$ ipython --no-banner

In [1]: import numpy as np

In [2]: np.set_printoptions(precision=2, suppress=True, linewidth=160)

In [3]: tidy = lambda a: np.round(a, 2) + 0

In [4]: r0 = np.array([1, 0, -3, -3, 0]) + 0.5

In [5]: feats = np.outer(r0, r0) / (r0 @ r0)

In [6]: tidy(feats)
Out[6]: 
array([[ 0.15,  0.05, -0.25, -0.25,  0.05],
       [ 0.05,  0.02, -0.08, -0.08,  0.02],
       [-0.25, -0.08,  0.41,  0.41, -0.08],
       [-0.25, -0.08,  0.41,  0.41, -0.08],
       [ 0.05,  0.02, -0.08, -0.08,  0.02]])

In [7]: tidy(np.linalg.det(2 * feats)), tidy(np.linalg.det(feats))
Out[7]: (np.float64(0.0), np.float64(0.0))

In [8]: tidy(np.poly(feats))
Out[8]: array([ 1., -1.,  0.,  0.,  0.,  0.])

In [9]: tidy(np.linalg.eigvals(feats).sum().real)
Out[9]: np.float64(1.0)

In [10]: tidy(np.kron(np.eye(2, dtype=int), feats))
Out[10]: 
array([[ 0.15,  0.05, -0.25, -0.25,  0.05,  0.  ,  0.  ,  0.  ,  0.  ,  0.  ],
       [ 0.05,  0.02, -0.08, -0.08,  0.02,  0.  ,  0.  ,  0.  ,  0.  ,  0.  ],
       [-0.25, -0.08,  0.41,  0.41, -0.08,  0.  ,  0.  ,  0.  ,  0.  ,  0.  ],
       [-0.25, -0.08,  0.41,  0.41, -0.08,  0.  ,  0.  ,  0.  ,  0.  ,  0.  ],
       [ 0.05,  0.02, -0.08, -0.08,  0.02,  0.  ,  0.  ,  0.  ,  0.  ,  0.  ],
       [ 0.  ,  0.  ,  0.  ,  0.  ,  0.  ,  0.15,  0.05, -0.25, -0.25,  0.05],
       [ 0.  ,  0.  ,  0.  ,  0.  ,  0.  ,  0.05,  0.02, -0.08, -0.08,  0.02],
       [ 0.  ,  0.  ,  0.  ,  0.  ,  0.  , -0.25, -0.08,  0.41,  0.41, -0.08],
       [ 0.  ,  0.  ,  0.  ,  0.  ,  0.  , -0.25, -0.08,  0.41,  0.41, -0.08],
       [ 0.  ,  0.  ,  0.  ,  0.  ,  0.  ,  0.05,  0.02, -0.08, -0.08,  0.02]])

In [11]: tidy(np.linalg.det(feats[::-1]))
Out[11]: np.float64(0.0)

In [12]: tidy(np.linalg.eigvals(feats))
Out[12]: array([0., 1., 0., 0., 0.])

In [13]: hat = np.triu(np.array([[2, -5, 3, 1, 3],
    ...:     [5, -2, -2, 3, -2],
    ...:     [-3, -4, -3, -2, -1],
    ...:     [-3, -5, -1, -2, -4],
    ...:     [3, -4, -1, -3, 2]]), 1) + np.eye(5)

In [14]: other = hat @ feats @ np.linalg.inv(hat)

In [15]: tidy(np.poly(other))
Out[15]: array([ 1., -1.,  0.,  0.,  0.,  0.])

In [16]: tidy(np.trace(other)), np.trace(feats)
Out[16]: (np.float64(1.0), np.float64(1.0))

In [17]: tidy(np.sort(np.abs(np.linalg.eigvals(feats))))
Out[17]: array([0., 0., 0., 0., 1.])

In [18]: tidy(feats @ feats)
Out[18]: 
array([[ 0.15,  0.05, -0.25, -0.25,  0.05],
       [ 0.05,  0.02, -0.08, -0.08,  0.02],
       [-0.25, -0.08,  0.41,  0.41, -0.08],
       [-0.25, -0.08,  0.41,  0.41, -0.08],
       [ 0.05,  0.02, -0.08, -0.08,  0.02]])

In [19]: tidy(np.linalg.matrix_power(feats, 4))
Out[19]: 
array([[ 0.15,  0.05, -0.25, -0.25,  0.05],
       [ 0.05,  0.02, -0.08, -0.08,  0.02],
       [-0.25, -0.08,  0.41,  0.41, -0.08],
       [-0.25, -0.08,  0.41,  0.41, -0.08],
       [ 0.05,  0.02, -0.08, -0.08,  0.02]])

In [20]: np.trace(feats)
Out[20]: np.float64(1.0)

In [21]: tidy(np.abs(np.linalg.eigvals(feats)).max())
Out[21]: np.float64(1.0)

In [22]: np.allclose(feats, feats.T)
Out[22]: True

In [23]: tidy(np.linalg.det(feats))
Out[23]: np.float64(0.0)

In [24]: M = np.loadtxt("case12.csv", delimiter=",")

In [25]: tidy(M)
Out[25]: 
array([[-0.12, -0.8 , -0.47],
       [ 0.64, -0.36,  0.64],
       [ 0.47,  0.39, -0.41],
       [ 0.29,  0.19, -0.29],
       [-0.52,  0.19,  0.36]])

In [26]: other = np.c_[M[:, :1] @ np.array([[-7]]), np.array([-1, 3, -3, -2, 1])]

In [27]: tidy(other)
Out[27]: 
array([[ 0.82, -1.  ],
       [-4.48,  3.  ],
       [-3.26, -3.  ],
       [-2.04, -2.  ],
       [ 3.67,  1.  ]])

In [28]: np.linalg.matrix_rank(np.c_[M, other])
Out[28]: np.int64(4)

In [29]: m1 = np.load("x.npy")

In [30]: m1
Out[30]: 
array([[2, 2, 2, 2],
       [1, 1, 1, 1],
       [2, 2, 2, 2],
       [1, 1, 1, 1]])

In [31]: # column 1 repeats column 0

In [32]: W1 = np.array([[-1, 2, -1], [-2, -3, -1], [1, -3, 0], [-1, 1, 3]])

In [33]: coef = np.array([0, 1, 2])

In [34]: act = np.maximum(m1 @ W1 + coef, 0)

In [35]: np.linalg.matrix_rank(act)
Out[35]: np.int64(1)

In [36]: C = np.array([[3, 7], [1, 1], [1, 4]])

In [37]: W1 @ C
Out[37]: 
array([[ -2,  -9],
       [-10, -21],
       [  0,   4],
       [  1,   6]])

In [38]: other = np.array([[2, 0, -5], [-3, 4, 2], [-1, -4, 1], [-3, -5, 5]])

In [39]: other.T @ m1.T
Out[39]: 
array([[-10,  -5, -10,  -5],
       [-10,  -5, -10,  -5],
       [  6,   3,   6,   3]])

In [40]: np.einsum("ik,kj->ji", m1, other)
Out[40]: 
array([[-10,  -5, -10,  -5],
       [-10,  -5, -10,  -5],
       [  6,   3,   6,   3]])

In [41]: np.vstack([m1, other.T]).shape
Out[41]: (7, 4)

In [42]: np.einsum("ij->j", m1)
Out[42]: array([6, 6, 6, 6])

In [43]: np.linalg.matrix_rank(m1 @ other)
Out[43]: np.int64(1)

In [44]: np.linalg.matrix_rank(np.vstack([m1, other.T]))
Out[44]: np.int64(4)
